In [1]: import numpy as np

In [2]: np.set_printoptions(precision=3, suppress=True, linewidth=100)

In [3]: def rd(a):
   ...:     return np.round(a, 3) + 0
   ...: 

In [4]: basis = np.array([[0, 2, 0], [-2, -1, 1]])

In [5]: rng = np.random.default_rng(9605)

In [6]: K = rng.normal(size=(17, 2)) @ basis + np.array([0, 3, 5])

In [7]: rd(K)
Out[7]: 
array([[-0.35 ,  1.686,  5.175],
       [-1.116,  4.948,  5.558],
       [ 3.369,  6.074,  3.315],
       [ 0.396,  1.838,  4.802],
       [-1.911,  1.501,  5.956],
       [-0.156,  3.571,  5.078],
       [-0.471, -0.426,  5.236],
       [ 0.209,  5.94 ,  4.896],
       [ 0.419,  2.933,  4.79 ],
       [ 2.603,  5.496,  3.699],
       [ 3.206,  2.699,  3.397],
       [ 1.698,  4.458,  4.151],
       [ 0.554,  1.261,  4.723],
       [-1.671,  1.312,  5.836],
       [-0.096,  2.227,  5.048],
       [-3.462,  3.461,  6.731],
       [-2.008,  0.481,  6.004]])

In [8]: hat = K @ np.linalg.solve(K.T @ K, K.T)

In [9]: np.linalg.matrix_rank(np.eye(17) - hat)
Out[9]: np.int64(14)

In [10]: print(rd(np.trace(hat)))
3.0

In [11]: cov = np.cov(K, rowvar=False)

In [12]: rd(np.linalg.eigvalsh(cov)[::-1])
Out[12]: array([5.967, 2.194, 0.   ])

In [13]: rd(np.corrcoef(K.T))
Out[13]: 
array([[ 1.   ,  0.458, -1.   ],
       [ 0.458,  1.   , -0.458],
       [-1.   , -0.458,  1.   ]])

In [14]: x0 = np.array([4, -2, -5])

In [15]: y = K @ x0

In [16]: rd(np.linalg.solve(K.T @ K, K.T @ y))
Out[16]: array([ 4., -2., -5.])

In [17]: rd(np.linalg.lstsq(K, y)[0])
Out[17]: array([ 4., -2., -5.])

In [18]: y = y + 0.1 * rng.normal(size=17)

In [19]: print(rd(y))
[-30.647 -42.072 -15.177 -26.31  -40.405 -33.067 -27.329 -35.492 -28.415 -19.098  -9.591 -23.02
 -23.878 -38.474 -30.278 -54.534 -38.97 ]

In [20]: c, *_ = np.linalg.lstsq(K, y)

In [21]: [round(float(np.linalg.norm(np.linalg.solve(K.T @ K + lam * np.eye(3), K.T @ y))), 2) for lam in (0, 1, 10, 100)]
Out[21]: [6.71, 6.65, 6.26, 4.85]

In [22]: rd(np.linalg.norm(y - K @ c))
Out[22]: np.float64(0.433)

In [23]: print(c.round())
[ 4. -2. -5.]

In [24]: basis = K[[9, 5]].astype(float)

In [25]: for _ in range(6):
    ...:     z = np.linalg.norm(K[:, None] - basis, axis=-1).argmin(axis=1)
    ...:     basis = np.array([K[z == j].mean(axis=0) for j in range(2)])
    ...: 

In [26]: z
Out[26]: array([1, 1, 0, 1, 1, 1, 1, 0, 1, 0, 0, 0, 1, 1, 1, 1, 1])

In [27]: print(np.bincount(z))
[ 5 12]

In [28]: rd(basis[1] - basis[0])
Out[28]: array([-3.039, -2.868,  1.52 ])

In [29]: rd(basis)
Out[29]: 
array([[ 2.217,  4.934,  3.892],
       [-0.823,  2.066,  5.411]])

In [30]: A = 5 * np.eye(3) + np.ones((3, 3))

In [31]: A
Out[31]: 
array([[6., 1., 1.],
       [1., 6., 1.],
       [1., 1., 6.]])

In [32]: # symmetric

In [33]: ev, V = np.linalg.eigh(A)

In [34]: x0 = np.array([-2, -2, -3])

In [35]: rd(np.linalg.eigvalsh(A[1:, 1:]))
Out[35]: array([5., 7.])

In [36]: rd(V * np.sqrt(ev) @ V.T)
Out[36]: 
array([[2.434, 0.197, 0.197],
       [0.197, 2.434, 0.197],
       [0.197, 0.197, 2.434]])

In [37]: print(x0 @ A @ x0)
134.0

In [38]: (np.sign(V[:, -1].round(6)) == np.sign(V[0, -1].round(6))).astype(int)
Out[38]: array([1, 1, 1])

In [39]: rd(V * np.abs(ev) @ V.T)
Out[39]: 
array([[6., 1., 1.],
       [1., 6., 1.],
       [1., 1., 6.]])

In [40]: print(np.abs(A).sum(axis=1).max(), rd(np.abs(ev).max()))
8.0 8.0

In [41]: Lm = np.linalg.cholesky(A)

In [42]: rd(np.diag(Lm) ** 2)
Out[42]: array([6.   , 5.833, 5.714])

In [43]: rd(A / np.sqrt(np.outer(np.diag(A), np.diag(A))))
Out[43]: 
array([[1.   , 0.167, 0.167],
       [0.167, 1.   , 0.167],
       [0.167, 0.167, 1.   ]])

In [44]: print(rd(np.linalg.norm(A, 2)))
8.0

In [45]: rd(np.linalg.norm(A[1], 1)), rd(np.linalg.norm(A[1], np.inf))
Out[45]: (np.float64(8.0), np.float64(6.0))

In [46]: print(np.linalg.norm(A, axis=1).argmax())
0

In [47]: A[1] @ A[2]
Out[47]: np.float64(13.0)

In [48]: Y = np.array([[-1, 1], [-2, -3]])

In [49]: mat = np.tril(Y)

In [50]: mat
Out[50]: 
array([[-1,  0],
       [-2, -3]])

In [51]: rd(np.linalg.eigvals(mat).sum().real)
Out[51]: np.float64(-4.0)

In [52]: rd(np.linalg.det(2 * mat)), rd(np.linalg.det(mat))
Out[52]: (np.float64(12.0), np.float64(3.0))

In [53]: np.poly(mat)
Out[53]: array([1., 4., 3.])

In [54]: r0, g = mat[0], mat[1]

In [55]: r0 @ g
Out[55]: np.int64(2)

In [56]: pr = (r0 @ g) / (r0 @ r0) * r0

In [57]: pr
Out[57]: array([-2.,  0.])

In [58]: feats = np.array([[15, 4, 7], [3, 25, 8], [8, 6, 3]])

In [59]: feats
Out[59]: 
array([[15,  4,  7],
       [ 3, 25,  8],
       [ 8,  6,  3]])

In [60]: Y = np.array([[-3, -1], [3, -3]])

In [61]: basis = np.kron(Y, feats)

In [62]: rd(np.linalg.norm(basis, 2)), rd(np.linalg.norm(Y, 2) * np.linalg.norm(feats, 2))
Out[62]: (np.float64(135.19), np.float64(135.19))

In [63]: basis
Out[63]: 
array([[-45, -12, -21, -15,  -4,  -7],
       [ -9, -75, -24,  -3, -25,  -8],
       [-24, -18,  -9,  -8,  -6,  -3],
       [ 45,  12,  21, -45, -12, -21],
       [  9,  75,  24,  -9, -75, -24],
       [ 24,  18,   9, -24, -18,  -9]])

In [64]: z = rng.permutation(3)

In [65]: z
Out[65]: array([0, 1, 2])

In [66]: Y = feats[z][:, z]

In [67]: print(np.diag(Y))
[15 25  3]

In [68]: np.trace(Y)
Out[68]: np.int64(43)

In [69]: print(rd(np.linalg.det(Y)), rd(np.linalg.det(feats[z])))
-649.0 -649.0

In [70]: rd(np.sort(np.abs(np.linalg.eigvals(Y))))
Out[70]: array([ 1.462, 15.144, 29.317])
